>>> import numpy as np
>>> from numpy import linalg as LA
>>> np.set_printoptions(precision=3, suppress=True, linewidth=120)
>>> def rd(a):
...     return np.round(a, 3) + 0
... 
>>> B = np.array([[0, 3], [2, 0]])
>>> Z = np.array([[4, 5], [4, 0]])
>>> F = np.kron(B, Z)
>>> F
array([[ 0,  0, 12, 15],
       [ 0,  0, 12,  0],
       [ 8, 10,  0,  0],
       [ 8,  0,  0,  0]])
>>> w, V = LA.eig(F)
>>> rd(np.sort(LA.eigvals(F @ F)))
array([ 50.424,  50.424, 285.576, 285.576])
>>> rd(F @ V[:, 0] - w[0] * V[:, 0])
array([0., 0., 0., 0.])
>>> rd(np.prod(w))
np.float64(14400.0)
>>> rd(np.sort(LA.eigvals(F.T)))
array([-16.899,  -7.101,   7.101,  16.899])
>>> rd(np.sort(LA.eigvals(LA.inv(F))))
array([-0.141, -0.059,  0.059,  0.141])
>>> sig = 20 * 0.2 ** np.arange(3)
>>> O, _ = LA.qr(np.array([[2.4, 0.6, -0.3], [0.9, -0.5, -0.9], [1.6, -0.9, -0.6]]))
>>> rng = np.random.default_rng(7817)
>>> E = rng.normal(size=(22, 3)) * sig @ O
>>> rd(E)
array([[  6.824,  -6.994,  -4.717],
       [ 17.142, -13.695,   1.953],
       [  0.025,   0.622,   2.021],
       [ 11.873,  -4.373,   7.101],
       [-10.388,   7.519,  -3.739],
       [  3.168,  -5.816,  -5.912],
       [ -6.066,   7.836,   4.935],
       [-15.493,  14.678,   3.435],
       [-13.909,   7.785,  -3.193],
       [-12.516,   9.54 ,  -1.384],
       [-14.677,  11.351,  -0.261],
       [  2.705,  -1.128,  -1.031],
       [ 29.239, -21.476,   1.215],
       [  0.322,  -2.8  ,  -1.304],
       [ -0.681,   0.014,   0.418],
       [  6.054,  -3.849,  -0.103],
       [ 10.427, -11.083,  -2.573],
       [  1.047,  -2.013,  -1.913],
       [ 13.423, -13.656,  -3.38 ],
       [  5.984,  -4.449,   0.281],
       [-11.674,   7.857,  -2.431],
       [-19.772,  15.373,   2.417]])
>>> def softmax(z):
...     e = np.exp(z - z.max(axis=-1, keepdims=True))
...     return e / e.sum(axis=-1, keepdims=True)
... 
>>> rd(softmax(E[18]))
array([1., 0., 0.])
>>> rd(softmax(E).sum(axis=1))
array([1., 1., 1., 1., 1., 1., 1., 1., 1., 1., 1., 1., 1., 1., 1., 1., 1., 1., 1., 1., 1., 1.])
>>> rd(softmax(10 * E[18]))
array([1., 0., 0.])
>>> S = E @ E.T / np.sqrt(3)
>>> softmax(S).round(6).argmax(axis=1)
array([12, 12,  7, 12, 21, 12, 21, 21, 21, 21, 21, 12, 12, 12, 21, 12, 12, 12, 12, 12, 21, 21])
>>> rd(softmax(S)[18] @ E)
array([ 29.239, -21.476,   1.215])
>>> K = np.array([[-2, -1, 0, 1], [2, 3, 4, 5], [6, 7, 8, 9], [10, 11, 12, 13]])
>>> x = np.array([1, 0, 0])
>>> y = E @ x
>>> rd(LA.solve(E.T @ E, E.T @ y))
array([1., 0., 0.])
>>> y = y + 0.05 * rng.normal(size=22)
>>> rd(y)
array([  6.885,  17.234,   0.042,  11.869, -10.432,   3.105,  -6.05 , -15.514, -13.918, -12.48 , -14.727,   2.642,
        29.264,   0.335,  -0.617,   6.07 ,  10.482,   1.033,  13.38 ,   5.968, -11.676, -19.781])
>>> c, *_ = LA.lstsq(E, y)
>>> c.round()
array([ 1., -0.,  0.])
>>> [round(float(LA.norm(LA.solve(E.T @ E + lam * np.eye(3), E.T @ y))), 2) for lam in (0, 1, 10, 100)]
[0.99, 0.97, 0.88, 0.8]
